$ ipython --no-banner

In [1]: import numpy as np

In [2]: np.set_printoptions(suppress=True, linewidth=120)

In [3]: F = np.loadtxt("w.csv", delimiter=",")

In [4]: F
Out[4]: 
array([[2.3, 2. , 1. , 0. ],
       [1. , 1.3, 2. , 3. ],
       [2. , 3. , 1.3, 1. ],
       [2. , 2. , 1. , 0.3]])

In [5]: np.round(np.linalg.det(F), 4)
Out[5]: np.float64(-0.0639)

In [6]: assert F == F.T
Traceback (most recent call last):
  Cell In[6], line 1
    assert F == F.T
ValueError: The truth value of an array with more than one element is ambiguous. Use a.any() or a.all()


In [7]: np.round(F @ F, 4)
Out[7]: 
array([[ 9.29, 10.2 ,  7.6 ,  7.  ],
       [13.6 , 15.69,  9.2 ,  6.8 ],
       [12.2 , 13.8 , 10.69, 10.6 ],
       [ 9.2 , 10.2 ,  7.6 ,  7.09]])

In [8]: np.allclose(F @ F.T, F.T @ F)
Out[8]: False

In [9]: (F - F.T) / 2
Out[9]: 
array([[ 0. ,  0.5, -0.5, -1. ],
       [-0.5,  0. , -0.5,  0.5],
       [ 0.5,  0.5,  0. ,  0. ],
       [ 1. , -0.5,  0. ,  0. ]])

In [10]: round(np.linalg.eigvals(F).sum().real, 4)
Out[10]: np.float64(5.2)

In [11]: round(float(np.einsum("ii->", F)), 4)
Out[11]: 5.2

In [12]: u = np.array([4, 5])

In [13]: np.polyval(u, F[3])
Out[13]: array([13. , 13. ,  9. ,  6.2])

In [14]: np.array([np.convolve(row, u, "same") for row in F])
Out[14]: 
array([[ 9.2, 19.5, 14. ,  5. ],
       [ 4. , 10.2, 14.5, 22. ],
       [ 8. , 22. , 20.2, 10.5],
       [ 8. , 18. , 14. ,  6.2]])

In [15]: np.convolve(F[3], u)
Out[15]: array([ 8. , 18. , 14. ,  6.2,  1.5])

In [16]: proj = np.triu(np.array([[6, 0, -2, 6], [9, 7, -7, 8], [-8, -1, 8, 1], [4, 9, 8, -4]]), 1) + np.eye(4)

In [17]: M2 = proj @ F @ np.linalg.inv(proj)

In [18]: np.round(np.trace(M2), 4), round(np.trace(F), 4)
Out[18]: (np.float64(5.2), np.float64(5.2))

In [19]: np.round(np.poly(M2), 4)
Out[19]: array([ 1.    , -5.2   , -7.86  ,  3.012 , -0.0639])

In [20]: round(np.linalg.det(M2), 4)
Out[20]: np.float64(-0.0639)

In [21]: M2.round(4)
Out[21]: 
array([[  10.3,    8. ,   81. , -207. ],
       [   3. ,   -3.7,  -19. ,   29. ],
       [   4. ,    5. ,   45.3, -108. ],
       [   2. ,    2. ,   19. ,  -46.7]])

In [22]: x = np.array([-1, 5, 0, -5])

In [23]: F @ (2 * x)
Out[23]: array([ 15.4, -19. ,  16. ,  13. ])

In [24]: F @ x
Out[24]: array([ 7.7, -9.5,  8. ,  6.5])

In [25]: (F @ x).argmax()
Out[25]: np.int64(2)

In [26]: E = np.loadtxt("m.csv", delimiter=",")

In [27]: E
Out[27]: 
array([[ 0.3364,  0.8538, -0.7114],
       [-0.2449, -0.2821, -0.7658],
       [-0.2449, -0.3885, -0.598 ],
       [ 0.2913,  0.7818, -0.5784],
       [ 0.2449,  0.3627,  0.6469],
       [-0.3799, -0.7398, -0.3095],
       [-0.7163, -0.9498, -0.9121],
       [ 0.8005,  0.9849,  0.8717],
       [-0.5717, -0.9015, -0.598 ],
       [ 0.664 ,  0.9674,  0.2355],
       [ 0.05  , -0.1096,  0.5717],
       [ 0.5005,  0.8397,  0.585 ],
       [-0.2449, -0.4621, -0.4219],
       [ 0.6044,  0.9517,  0.0599],
       [-0.7616, -0.9488, -0.9793],
       [ 0.0997,  0.3095, -0.1391],
       [ 0.4219,  0.9154, -0.7398],
       [-0.6351, -0.9579, -0.226 ],
       [-0.7818, -0.9554, -0.9852],
       [-0.6351, -0.9554, -0.3004],
       [ 0.9051,  0.9967,  0.9727],
       [ 0.4219,  0.6527,  0.811 ],
       [ 0.7398,  0.982 ,  0.4699]])

In [28]: q, vecs = np.linalg.qr(E[:, :1])[0], np.linalg.qr(E[:, 1:])[0]

In [29]: s = np.linalg.svd(q.T @ vecs, compute_uv=False)

In [30]: np.round(np.degrees(np.arccos(s.clip(0, 1))), 4)
Out[30]: array([7.4588])

In [31]: (s > 0.9).sum()
Out[31]: np.int64(1)

In [32]: proj = E @ np.linalg.solve(E.T @ E, E.T)

In [33]: np.allclose(proj @ proj, proj)
Out[33]: True

In [34]: np.round(np.linalg.eigvalsh(proj), 4) + 0
Out[34]: array([0., 0., 0., 0., 0., 0., 0., 0., 0., 0., 0., 0., 0., 0., 0., 0., 0., 0., 0., 0., 1., 1., 1.])

In [35]: data = np.load("case14.npy")

In [36]: data
Out[36]: 
array([[-0.2, -0.7, -1. ,  1.5],
       [-1. , -0.7, -2. , -0.5]])

In [37]: data.reshape(-1, 2)
Out[37]: 
array([[-0.2, -0.7],
       [-1. ,  1.5],
       [-1. , -0.7],
       [-2. , -0.5]])

In [38]: data.reshape(2, -1)
Out[38]: 
array([[-0.2, -0.7, -1. ,  1.5],
       [-1. , -0.7, -2. , -0.5]])

In [39]: t3 = data.reshape(2, 2, -1)

In [40]: t3[:, 0]
Out[40]: 
array([[-0.2, -0.7],
       [-1. , -0.7]])

In [41]: np.round(np.einsum("ihd,ihd->ih", t3, t3), 4)
Out[41]: 
array([[0.53, 3.25],
       [1.49, 4.25]])

In [42]: t3.transpose(1, 0, 2)
Out[42]: 
array([[[-0.2, -0.7],
        [-1. , -0.7]],

       [[-1. ,  1.5],
        [-2. , -0.5]]])

In [43]: t3.shape
Out[43]: (2, 2, 2)
